% ipython --no-banner

In [1]: import numpy as np

In [2]: import numpy.linalg as la

In [3]: np.set_printoptions(precision=3, suppress=True, linewidth=140)

In [4]: A = np.loadtxt("out0.csv", delimiter=",")

In [5]: print(A)
[[ 8. -4.  0.  0.  0.  0.]
 [ 6.  8.  0.  0.  0.  0.]
 [-3. -3.  0.  0.  0.  0.]
 [ 0.  0.  8. -4.  0.  0.]
 [ 0.  0.  6.  8.  0.  0.]
 [ 0.  0. -3. -3.  0.  0.]
 [ 0.  0.  0.  0.  8. -4.]
 [ 0.  0.  0.  0.  6.  8.]
 [ 0.  0.  0.  0. -3. -3.]]

In [6]: f = np.array([0, 2, -1])

In [7]: print(np.array([np.convolve(row, f, "same") for row in A]))
[[ 16. -16.   4.   0.   0.   0.]
 [ 12.  10.  -8.   0.   0.   0.]
 [ -6.  -3.   3.   0.   0.   0.]
 [  0.   0.  16. -16.   4.   0.]
 [  0.   0.  12.  10.  -8.   0.]
 [  0.   0.  -6.  -3.   3.   0.]
 [  0.   0.   0.   0.  16. -16.]
 [  0.   0.   0.   0.  12.  10.]
 [  0.   0.   0.   0.  -6.  -3.]]

In [8]: print(np.convolve(A[1], f))
[ 0. 12. 10. -8.  0.  0.  0.  0.]

In [9]: print(np.correlate(A[1], A[6], "full"))
[-24.  16.  64.   0.   0.   0.   0.   0.   0.   0.   0.]

In [10]: hat = A @ la.solve(A.T @ A, A.T)

In [11]: print(hat @ A[:, 0])
[ 8.  6. -3.  0.  0.  0.  0.  0.  0.]

In [12]: print(np.allclose(hat @ hat, hat))
True

In [13]: print(round(np.trace(hat), 3))
6.0

In [14]: x = np.array([-2, -2, 1, 3, -3, -2])

In [15]: y = A @ x

In [16]: print(la.lstsq(A, y)[0])
[-2. -2.  1.  3. -3. -2.]

In [17]: print(np.round(la.pinv(A) @ A, 3) + 0)
[[1. 0. 0. 0. 0. 0.]
 [0. 1. 0. 0. 0. 0.]
 [0. 0. 1. 0. 0. 0.]
 [0. 0. 0. 1. 0. 0.]
 [0. 0. 0. 0. 1. 0.]
 [0. 0. 0. 0. 0. 1.]]

In [18]: rng = np.random.default_rng(634501)

In [19]: y = y + 0.02 * rng.normal(size=9)

In [20]: print(y)
[ -8.002 -28.04   12.016  -4.02   30.006 -11.99  -16.    -33.961  14.98 ]

In [21]: coef, *_ = la.lstsq(A, y)

In [22]: print(np.round(A.T @ (y - A @ coef), 3) + 0)
[0. 0. 0. 0. 0. 0.]

In [23]: print(coef)
[-2.002 -2.004  0.998  3.002 -2.998 -1.996]

In [24]: out = A + rng.integers(-2, 3, (9, 3)) @ rng.integers(-2, 3, (3, 6))

In [25]: print(out)
[[  7. -10.  -6.  -3.   0.   2.]
 [  6.  16.   7.   1.   0.  -3.]
 [ -5.  -3.   0.   6.   0.  -2.]
 [  0.  -4.   5.  -1.   0.   1.]
 [ -5.   2.   6.  11.   0.  -4.]
 [  4.   0.  -1.  -1.   0.   2.]
 [ -2.  -4.  -5.  -5.   8.  -3.]
 [  0.  -6.  -5.   1.   6.  10.]
 [  0.  -6.  -5.   1.  -3.  -1.]]

In [26]: print(np.round(la.svd(out - A, compute_uv=False), 3) + 0)
[20.219  9.797  8.259  0.     0.     0.   ]

In [27]: x = np.array([1, 2, 2, 0, 0, 0])

In [28]: print(A @ np.ones(6))
[ 4. 14. -6.  4. 14. -6.  4. 14. -6.]

In [29]: print(np.sign((A @ x).round(6)))
[ 0.  1. -1.  1.  1. -1.  0.  0.  0.]

In [30]: print(A * x)
[[ 8. -8.  0.  0.  0.  0.]
 [ 6. 16.  0.  0.  0.  0.]
 [-3. -6.  0.  0.  0.  0.]
 [ 0.  0. 16. -0.  0.  0.]
 [ 0.  0. 12.  0.  0.  0.]
 [ 0.  0. -6. -0.  0.  0.]
 [ 0.  0.  0.  0.  0. -0.]
 [ 0.  0.  0.  0.  0.  0.]
 [ 0.  0.  0.  0. -0. -0.]]

In [31]: print((A * x).sum(axis=1))
[ 0. 22. -9. 16. 12. -6.  0.  0.  0.]

In [32]: print(A @ (2 * x))
[  0.  44. -18.  32.  24. -12.   0.   0.   0.]

In [33]: out = np.array([[1, 2, -3, 2, 2, 2, -1, 3, -1, 2, -1, 3, -3],
    ...:     [0, 3, -3, -3, 2, 2, -2, -3, 2, 0, 2, 2, -2],
    ...:     [-1, -2, -3, -1, 1, -1, 1, 2, 0, 0, 2, 1, -2],
    ...:     [3, 1, 3, -2, -3, 1, 1, 1, 2, 3, 2, 0, -2],
    ...:     [-3, 0, -2, -2, 1, -3, 1, 1, -2, -2, -1, -2, -2],
    ...:     [-3, 2, 3, 3, -1, 3, 2, -1, 3, 2, 0, 1, 1],
    ...:     [-2, -3, 3, -1, -1, -3, 2, 3, -3, 0, 2, 2, -2],
    ...:     [-3, 1, 3, 3, 1, -1, -1, -3, -1, 1, 0, 0, 2],
    ...:     [3, -2, -3, -1, -2, -2, -3, 1, -1, 0, 3, 1, 0],
    ...:     [2, 2, -3, 2, -2, 2, -1, 3, 1, -3, 2, 3, 1],
    ...:     [-1, -1, -1, 1, 2, -2, -3, -3, -3, 3, -2, 0, 3],
    ...:     [-2, -2, -3, -3, -2, -2, 2, 2, 2, 1, 3, 2, 2],
    ...:     [-2, 3, 1, 1, -2, 0, 2, -2, -3, 1, 3, 0, 1]])

In [34]: M = out - out.T

In [35]: print(M)
[[ 0  2 -2 -1  5  5  1  6 -4  0  0  5 -1]
 [-2  0 -1 -4  2  0  1 -4  4 -2  3  4 -5]
 [ 2  1  0 -4  3 -4 -2 -1  3  3  3  4 -3]
 [ 1  4  4  0 -1 -2  2 -2  3  1  1  3 -3]
 [-5 -2 -3  1  0 -2  2  0  0  0 -3  0  0]
 [-5  0  4  2  2  0  5  0  5  0  2  3  1]
 [-1 -1  2 -2 -2 -5  0  4  0  1  5  0 -4]
 [-6  4  1  2  0  0 -4  0 -2 -2  3 -2  4]
 [ 4 -4 -3 -3  0 -5  0  2  0 -1  6 -1  3]
 [ 0  2 -3 -1  0  0 -1  2  1  0 -1  2  0]
 [ 0 -3 -3 -1  3 -2 -5 -3 -6  1  0 -3  0]
 [-5 -4 -4 -3  0 -3  0  2  1 -2  3  0  2]
 [ 1  5  3  3  0 -1  4 -4 -3  0  0 -2  0]]

In [36]: out = M + rng.integers(-2, 3, (13, 12)) @ rng.integers(-2, 3, (12, 13))

In [37]: print(out)
[[  4   9   2  -3  10  18   0   0  -5  -4   6  11  -4]
 [ -8   3   1  -8   0  -6  -3 -10  16  -4  -1   0  -5]
 [ -6   6 -12  -3   0  -7   7  -4  -1   2   2   1 -10]
 [  5   4   9 -10  10  -8   2  11  12  11   0 -13  -9]
 [ -9  -7 -10  -8  -9  -1   3  10   8  -8  11 -14  -8]
 [ -3  12   5  -9  -1   6   4  -6  11  -3   9   0  15]
 [ -9 -18  -4  -5  -6  -3  11  18  -3  12  10 -17 -23]
 [ -9   2   6  -5  -2   3  -4  -2   7   3   3  -8   6]
 [  6  -7   5  -2  -3   4  -3   5   9  -8   6  -3   5]
 [ -7  -3  -4  -5   1   5   0  -5  -6  -6   6  -8  -8]
 [  4  -6 -16  16  -1  -6   1   1 -25  11  -2  14  -9]
 [ -1  -4 -14  -5   1  -1   8  17   1   5   7   7  -2]
 [  2   7   4   7   0   8  12  -9  -8   7  -5   4   4]]

In [38]: print(la.matrix_rank(out - M, tol=1e-8))
12

In [39]: print(np.abs(out - M).sum(axis=1))
[ 62  55  60  91  98  75 120  46  52  69 112  64  57]

In [40]: print(np.unique(M.round(6), axis=0).shape)
(13, 13)

In [41]: print(la.lstsq(M[:-1].T, M[-1])[2])
12

In [42]: print(np.allclose(M[:-1].T @ la.lstsq(M[:-1].T, M[-1])[0], M[-1]))
True

In [43]: print(np.abs(np.diag(la.qr(M)[1])) > 1e-9)
[ True  True  True  True  True  True  True  True  True  True  True  True False]

In [44]: print(la.norm(M, axis=0))
[11.747 10.583 10.149  8.66   7.483 10.63   9.849 10.488 11.225  5.    10.583  9.849  9.487]

In [45]: print(la.norm(M, axis=1))
[11.747 10.583 10.149  8.66   7.483 10.63   9.849 10.488 11.225  5.    10.583  9.849  9.487]

In [46]: print(round(la.norm(M[1] - M[4]), 3))
12.806

In [47]: print(round(float(la.norm(M[1], 1)), 3), round(la.norm(M[1], np.inf), 3))
32.0 5.0

In [48]: print(round(float(la.norm(M, 1)), 3), round(la.norm(M, np.inf), 3))
33.0 33.0

In [49]: print(round(float(la.norm(M, 2)), 3))
16.704

In [50]: F = np.load("sample1.npy")

In [51]: print(F)
[[ 9 -7 -2 -6 -4 -5 -8  8 -6 -9 -3]
 [ 0  6  7  4  6  5  7  9  9  9  2]
 [ 0  0 -9 -1 -1  6  3 -2  8 -5 -2]
 [ 0  0  0  0  9  7  9 -5  3  3  2]
 [ 0  0  0  0 -9  2  4  0 -2  7 -7]
 [ 0  0  0  0  0  0 -2  0  7  6 -1]
 [ 0  0  0  0  0  0 -8 -9  7 -3  6]
 [ 0  0  0  0  0  0  0 -5 -9  9 -8]
 [ 0  0  0  0  0  0  0  0 -5  5 -7]
 [ 0  0  0  0  0  0  0  0  0  5  2]
 [ 0  0  0  0  0  0  0  0  0  0  3]]

In [52]: # null space of dimension 1

In [53]: print(round(la.norm(F, 2), 3))
29.699

In [54]: print(la.norm(F, axis=1))
[21.564 21.401 15.    16.062 14.248  9.487 15.46  15.843  9.95   5.385  3.   ]

In [55]: print(la.norm(F, axis=1).argmax())
0

In [56]: left, sv, Vh = la.svd(F)

In [57]: evecs = Vh[:(sv > 1e-8).sum()]

In [58]: x = F[6] + 5 * F[0] + rng.integers(2) * np.eye(11)[5]

In [59]: print(x)
[ 45. -35. -10. -30. -20. -24. -48.  31. -23. -48.  -9.]

In [60]: print(np.round(la.norm(x - evecs.T @ evecs @ x), 3))
0.0

In [61]: print(np.diag(evecs.T @ evecs))
[0.963 0.787 0.991 0.26  1.    1.    1.    1.    1.    1.    1.   ]

In [62]: print(np.round(evecs.T @ evecs, 3) + 0)
[[ 0.963  0.089  0.018 -0.166  0.     0.     0.     0.     0.     0.     0.   ]
 [ 0.089  0.787 -0.044  0.397  0.     0.     0.     0.     0.     0.     0.   ]
 [ 0.018 -0.044  0.991  0.082  0.     0.     0.     0.     0.     0.     0.   ]
 [-0.166  0.397  0.082  0.26   0.     0.     0.     0.     0.     0.     0.   ]
 [ 0.     0.     0.     0.     1.     0.     0.     0.     0.     0.     0.   ]
 [ 0.     0.     0.     0.     0.     1.     0.     0.     0.     0.     0.   ]
 [ 0.     0.     0.     0.     0.     0.     1.     0.     0.     0.     0.   ]
 [ 0.     0.     0.     0.     0.     0.     0.     1.     0.     0.     0.   ]
 [ 0.     0.     0.     0.     0.     0.     0.     0.     1.     0.     0.   ]
 [ 0.     0.     0.     0.     0.     0.     0.     0.     0.     1.     0.   ]
 [ 0.     0.     0.     0.     0.     0.     0.     0.     0.     0.     1.   ]]

In [63]: feats = np.load("block17.npy")

In [64]: print(feats)
[[15  5  3  8  0  4  9  5  8  5  9  0  0  5  6]
 [ 0 10  7  5  2  8  7  1  0  5  4  0  7  5  3]
 [ 2  8  1  6  2  3  0  7  5  0  2  0  3  9  5]
 [ 5  7  3  5  1  6  6  2  2  7  1  2  5  2  7]
 [ 2  9  5  1 14  3  9  0  3  9  4  2  6  1  3]
 [ 6  9  0  4  2  9  7  4  2  8  0  3  0  0  7]
 [ 5  5  4  9  7  4 17  7  0  7  3  3  9  7  9]
 [ 6  7  6  0  9  9  2 14  7  7  2  1  6  7  7]
 [ 4  9  4  8  4  3  7  9  9  2  6  7  4  0  2]
 [ 1  9  0  4  5  3  9  3  4 17  8  1  7  1  3]
 [ 3  3  1  6  0  2  1  2  2  7  9  5  8  6  8]
 [ 9  3  4  7  1  2  6  5  5  5  6  6  4  5  2]
 [ 5  1  4  0  6  1  9  3  8  8  1  5 19  1  4]
 [ 3  6  1  1  3  4  0  9  8  3  2  3  6 12  3]
 [ 7  6  2  2  7  9  1  7  9  9  3  6  4  0 11]]

In [65]: f = np.array([3, 2, 3, 1, 1, -1, 0, 1, -1, 3, 0, -3, 3, -2, -1])

In [66]: out = feats + np.outer(f, np.eye(15)[6])

In [67]: print(la.matrix_rank(la.inv(out) - la.inv(feats), tol=1e-8))
1

In [68]: print(round(la.det(out) / la.det(feats), 3), round(1 + la.solve(feats, f)[6], 3))
0.723 0.723

In [69]: mat = np.loadtxt("dump.csv", delimiter=",")

In [70]: print(mat)
[[ 1.1    3.284  1.1   -1.2   -0.9   -1.1   -1.3  ]
 [ 1.3    3.927 -1.1   -0.1    0.4    0.    -0.8  ]
 [ 0.8    2.435  0.     2.9    0.     0.2   -0.6  ]
 [-1.9   -5.68   1.7   -0.8   -0.7   -1.    -0.2  ]
 [ 0.6    1.755  1.     1.     0.6    0.     0.4  ]
 [ 0.1    0.293  0.9   -0.2    0.    -0.2    0.9  ]
 [-1.    -3.006 -1.    -0.6   -1.2   -0.2    1.1  ]
 [-1.    -2.99  -0.3   -0.1   -1.4    0.8   -1.5  ]
 [-0.5   -1.495 -0.1   -1.1    0.1    1.3    0.   ]
 [-0.1   -0.293 -1.1   -0.5    0.     0.6   -1.1  ]
 [-1.4   -4.214  0.6    1.6   -0.4    1.2   -0.5  ]
 [ 0.3    0.863 -1.1    0.6    1.9   -1.1    0.1  ]
 [-0.8   -2.46   3.4    1.4    0.1   -0.1   -0.9  ]
 [-1.1   -3.236 -1.7    0.4    0.    -1.     1.7  ]
 [ 0.1    0.247 -0.5   -1.1    0.1    1.     0.7  ]
 [ 0.6    1.827 -0.5    0.9   -1.3   -2.7   -0.7  ]
 [-1.6   -4.849  1.2    0.     2.    -0.4   -0.2  ]
 [-1.5   -4.513  0.5   -0.3   -1.     0.2   -0.4  ]
 [-0.6   -1.779  1.     0.6    0.     1.     0.   ]
 [-0.3   -0.868 -0.6   -0.1   -0.4   -1.4    0.7  ]
 [-0.6   -1.796  1.1   -1.4   -0.2    0.3    1.2  ]
 [ 0.5    1.476 -2.     0.9    2.    -0.5   -0.5  ]
 [-0.3   -0.913 -1.1    0.5   -0.3    1.1    0.3  ]
 [ 0.6    1.836  0.1   -1.3    0.5    1.7   -2.8  ]
 [-1.3   -3.909 -1.1    0.6    1.6   -0.4    1.1  ]
 [-1.6   -4.699 -0.9   -2.1   -0.8    1.     0.   ]
 [-0.2   -0.593  1.3    1.4   -0.3    0.7   -2.2  ]
 [ 0.2    0.578 -0.2   -1.1    1.    -1.     0.5  ]]

In [71]: out = mat / la.norm(mat, axis=1, keepdims=True)

In [72]: C2 = out @ out.T

In [73]: print((C2 - 2 * np.eye(28)).round(6).argmax(axis=1))
[ 1  0  4 17  2  4 13 17 25 23 18 21 18 24  8  0  3  3 10 13  3 11 10  1 13 17 12 11]

In [74]: print(la.norm(out, axis=1))
[1. 1. 1. 1. 1. 1. 1. 1. 1. 1. 1. 1. 1. 1. 1. 1. 1. 1. 1. 1. 1. 1. 1. 1. 1. 1. 1. 1.]
